$ python -q
>>> import numpy as np
>>> from numpy import linalg as LA
>>> np.set_printoptions(precision=3, suppress=True, linewidth=200)
>>> E = np.load("data.npy")
>>> print(E)
[[1 2 2 2 1]
 [2 2 1 0 1]
 [2 0 0 1 0]
 [5 6 4 2 3]]
>>> U, sigma, Vh = LA.svd(E)
>>> print(sigma.round(3) + 0)
[10.604  1.909  1.707  0.   ]
>>> print(np.argmax(sigma[:-1] / (sigma[1:] + 1e-6)) + 1)
3
>>> A2 = U[:, :3] @ np.diag(sigma[:3]) @ Vh[:3]
>>> print(round(float(LA.norm(E - A2, 2)), 3), np.round(sigma[3], 3))
0.0 0.0
>>> print(LA.matrix_rank(A2))
3
>>> print(np.round(np.abs(E - A2).max(), 3))
0.0
>>> print(A2.round(3) + 0)
[[1. 2. 2. 2. 1.]
 [2. 2. 1. 0. 1.]
 [2. 0. 0. 1. 0.]
 [5. 6. 4. 2. 3.]]
>>> U, sigma, Vh = LA.svd(E)
>>> V = Vh[:(sigma > 1e-8).sum()]
>>> rng = np.random.default_rng(15)
>>> x0 = E[3] + -3 * E[1] + rng.integers(2) * np.eye(5)[4]
>>> print(x0)
[-1.  0.  1.  2.  1.]
>>> print(LA.matrix_rank(np.vstack([E, x0])))
4
>>> print(round(float(LA.norm(x0 - V.T @ V @ x0)), 3))
0.922
>>> m1 = np.load("a.npy")
>>> print(m1)
[[ 0  0  8  4  4  0 21]
 [23 22 16  0  0  3  0]
 [ 0  0  6  0  3  5 20]
 [16 15 12  0  0  0  0]
 [ 0  0  0 22 21  0 16]
 [ 0  0  0 16 11  0 16]
 [21 21 11  0  0  2  0]
 [20 17 24  0  0  0  2]
 [ 0  0  0  0  0 11  0]
 [20 17 24  0  0  0  2]
 [ 0  0  0  3  6  2  2]
 [12 13  0  0  0  4  0]
 [ 0  0  8  4  4  0 21]
 [ 0  0  0  0  1  5  0]
 [ 6  3 12  0  0  2 14]
 [19 20  6  0  0  1  0]
 [ 0  0  0 10 14  3 21]
 [ 0  0  3  6  5  0 15]
 [11  9 13  0  0  0  2]
 [ 0  0  6  0  3  5 20]]
>>> # row 9 repeats row 7
>>> hat = m1 @ LA.solve(m1.T @ m1, m1.T)
>>> print(np.allclose(hat @ hat, hat))
True
>>> print(np.round(np.trace(hat), 3))
7.0
>>> print(np.round(hat @ m1[:, 5], 3) + 0)
[ 0.  3.  5.  0.  0.  0.  2.  0. 11.  0.  2.  4.  0.  5.  2.  1.  3.  0.  0.  5.]
>>> J = np.load("w.npy")
>>> print(J)
[[  2.988   9.04    9.045   0.056   9.014  -6.     -3.042  -9.018]
 [  1.982  -3.059  -0.032   2.964  -1.017   5.015  -1.031   4.051]
 [  1.995   5.977   6.03   -0.003   5.9    -3.948  -1.961  -6.028]
 [  4.031   3.066   5.968   3.025   5.034   0.963  -2.998  -2.014]
 [ -6.946  -2.933  -8.982  -5.997  -7.101  -3.978   5.077   0.973]
 [  8.074  -3.031   5.886   8.992   2.89   10.983  -5.055   6.016]
 [ 11.967   8.941  18.05    9.058  14.966   3.008  -9.064  -5.938]
 [ -4.138   5.991   0.079  -6.044   1.888 -10.027   1.962  -8.095]]
>>> f = np.array([-5, 1])
>>> print(np.convolve(m1[3], f))
[-80 -59 -45  12   0   0   0   0]
>>> print(np.cross(m1[3, :3], m1[8, :3]))
[0 0 0]
>>> print(np.array([np.convolve(row, f, "same") for row in m1]))
[[   0    0  -40  -12  -16    4 -105]
 [-115  -87  -58   16    0  -15    3]
 [   0    0  -30    6  -15  -22  -95]
 [ -80  -59  -45   12    0    0    0]
 [   0    0    0 -110  -83   21  -80]
 [   0    0    0  -80  -39   11  -80]
 [-105  -84  -34   11    0  -10    2]
 [-100  -65 -103   24    0    0  -10]
 [   0    0    0    0    0  -55   11]
 [-100  -65 -103   24    0    0  -10]
 [   0    0    0  -15  -27   -4   -8]
 [ -60  -53   13    0    0  -20    4]
 [   0    0  -40  -12  -16    4 -105]
 [   0    0    0    0   -5  -24    5]
 [ -30   -9  -57   12    0  -10  -68]
 [ -95  -81  -10    6    0   -5    1]
 [   0    0    0  -50  -60   -1 -102]
 [   0    0  -15  -27  -19    5  -75]
 [ -55  -34  -56   13    0    0  -10]
 [   0    0  -30    6  -15  -22  -95]]
>>> print(np.polyval(f, m1[3]))
[-79 -74 -59   1   1   1   1]
>>> print([round(float(x), 3) for x in LA.svd(J, compute_uv=False)[:3]])
[42.398, 28.57, 0.193]
>>> print(np.argsort(-LA.norm(J, axis=0).round(6), kind="stable")[:3])
[2 4 5]
>>> print(np.round(LA.norm(J, 2) / LA.norm(J), 3))
0.829
>>> C2 = J.T @ J
>>> print(LA.matrix_rank(C2))
8
>>> print(np.round(LA.svd(J, compute_uv=False) ** 2, 3) + 0)
[1797.609  816.254    0.037    0.031    0.008    0.003    0.       0.   ]
>>> print(np.allclose(C2, C2.T))
True
>>> W0 = np.array([[1, -3, 9, -27], [1, -2, 4, -8], [1, -1, 1, -1], [1, 0, 0, 0]])
>>> Q, V = LA.qr(W0[:, :1])[0], LA.qr(W0[:, 1:])[0]
>>> sigma = LA.svd(Q.T @ V, compute_uv=False)
>>> print(sigma)
[0.866]
>>> print(LA.norm(W0, axis=0))
[ 2.     3.742  9.899 28.178]
>>> print(np.round(LA.norm(W0) ** 2 / LA.norm(W0, 2) ** 2, 3))
1.007
>>> print(LA.norm(W0, axis=1))
[28.636  9.22   2.     1.   ]
>>> print(round(LA.norm(W0[2], 1), 3), np.round(LA.norm(W0[2], np.inf), 3))
4.0 1.0
>>> print(LA.norm(W0, axis=1).argmax())
0
>>> print(round(float(LA.norm(W0, 1)), 3), np.round(LA.norm(W0, np.inf), 3))
36.0 40.0
>>> K = np.load("test17.npy")
>>> print(K)
[[  1.041  -5.375  -5.438   1.157   4.393  -5.355  -5.579]
 [ -1.373   6.318   6.118  -1.208  -4.83    6.359   6.095]
 [  2.058 -10.365 -10.344   2.133   8.402 -10.375 -10.524]
 [  1.173  -5.919  -5.914   1.221   4.875  -5.86   -5.859]
 [  0.147  -0.864  -0.761   0.038   0.837  -0.814  -0.998]
 [ -0.355   2.031   1.812  -0.316  -1.58    2.035   1.934]
 [ -1.004   5.5     5.296  -0.983  -4.351   5.299   5.402]
 [ -0.83    3.797   3.636  -0.717  -2.68    3.933   3.733]
 [ -1.763   8.41    8.71   -1.762  -6.732   8.575   8.586]
 [  1.192  -5.773  -5.784   1.191   4.441  -5.678  -5.654]
 [ -0.433   1.765   1.758  -0.496  -1.188   1.788   1.702]]
>>> idx = rng.permutation(7)
>>> A2 = K[:, idx] * rng.choice([-1, 1], 7)
>>> print(A2)
[[  5.438  -1.041   1.157  -5.579  -4.393  -5.375  -5.355]
 [ -6.118   1.373  -1.208   6.095   4.83    6.318   6.359]
 [ 10.344  -2.058   2.133 -10.524  -8.402 -10.365 -10.375]
 [  5.914  -1.173   1.221  -5.859  -4.875  -5.919  -5.86 ]
 [  0.761  -0.147   0.038  -0.998  -0.837  -0.864  -0.814]
 [ -1.812   0.355  -0.316   1.934   1.58    2.031   2.035]
 [ -5.296   1.004  -0.983   5.402   4.351   5.5     5.299]
 [ -3.636   0.83   -0.717   3.733   2.68    3.797   3.933]
 [ -8.71    1.763  -1.762   8.586   6.732   8.41    8.575]
 [  5.784  -1.192   1.191  -5.654  -4.441  -5.773  -5.678]
 [ -1.758   0.433  -0.496   1.702   1.188   1.765   1.788]]
>>> U, _, Vh = LA.svd(K.T @ A2)
>>> print(np.round(LA.lstsq(K, A2)[0], 3) + 0)
[[ 0. -1.  0.  0.  0.  0.  0.]
 [ 0.  0.  0.  0.  0.  1.  0.]
 [-1.  0.  0.  0.  0.  0.  0.]
 [ 0.  0.  1.  0.  0.  0.  0.]
 [ 0.  0.  0.  0. -1.  0.  0.]
 [ 0.  0.  0.  0.  0.  0.  1.]
 [ 0.  0.  0.  1.  0.  0.  0.]]
>>> U, sigma, Vh = LA.svd(J)
>>> print(sigma)
[42.398 28.57   0.193  0.176  0.09   0.055  0.022  0.008]
>>> A2 = U[:, :2] @ np.diag(sigma[:2]) @ Vh[:2]
>>> print(round(float(LA.norm(J - A2) / LA.norm(J)), 3))
0.006
>>> print(round(float(np.abs(J - A2).max()), 3))
0.096
>>> Q, R = LA.qr(K)
>>> print(np.allclose(R.T @ R, K.T @ K))
True
>>> print(round(float(np.trace(Q @ Q.T)), 3))
7.0
>>> print(Q.shape, R.shape)
(11, 7) (7, 7)
>>> X = np.loadtxt("layer13.csv", delimiter=",")
>>> print(X)
[[ 1.  0.  0.  0.  0.  0.  0.  0.  0.]
 [ 2.  1.  0.  0.  0.  0.  0.  0.  0.]
 [ 2. -5.  1.  0.  0.  0.  0.  0.  0.]
 [ 2. -4.  4.  1.  0.  0.  0.  0.  0.]
 [ 1. -4. -2. -2.  1.  0.  0.  0.  0.]
 [-5. -3.  2. -4. -3.  1.  0.  0.  0.]
 [ 5.  2. -5.  1.  0.  3.  1.  0.  0.]
 [ 2.  1. -3.  2. -5.  2.  2.  1.  0.]
 [-5. -3. -5.  5.  0. -2. -4. -4.  1.]]
>>> print(LA.cond(X) > 100)
True
>>> print(np.argsort(-LA.norm(X, axis=0).round(6), kind="stable")[:3])
[0 2 1]
>>> print([round(float(x), 3) for x in LA.svd(X, compute_uv=False)[:3]])
[11.795, 10.938, 7.973]
>>> print(np.round(LA.norm(X, 2) / LA.norm(X), 3))
0.589
>>> print(round(np.abs(LA.eigvals(X)).max(), 3))
1.0
>>> print(np.allclose(X @ X.T, X.T @ X))
False
>>> print((X - X.T) / 2)
[[ 0.  -1.  -1.  -1.  -0.5  2.5 -2.5 -1.   2.5]
 [ 1.   0.   2.5  2.   2.   1.5 -1.  -0.5  1.5]
 [ 1.  -2.5  0.  -2.   1.  -1.   2.5  1.5  2.5]
 [ 1.  -2.   2.   0.   1.   2.  -0.5 -1.  -2.5]
 [ 0.5 -2.  -1.  -1.   0.   1.5  0.   2.5  0. ]
 [-2.5 -1.5  1.  -2.  -1.5  0.  -1.5 -1.   1. ]
 [ 2.5  1.  -2.5  0.5  0.   1.5  0.  -1.   2. ]
 [ 1.   0.5 -1.5  1.  -2.5  1.   1.   0.   2. ]
 [-2.5 -1.5 -2.5  2.5  0.  -1.  -2.  -2.   0. ]]
>>> print(np.trace(X))
9.0
>>> print(round(LA.det(X), 3))
1.0
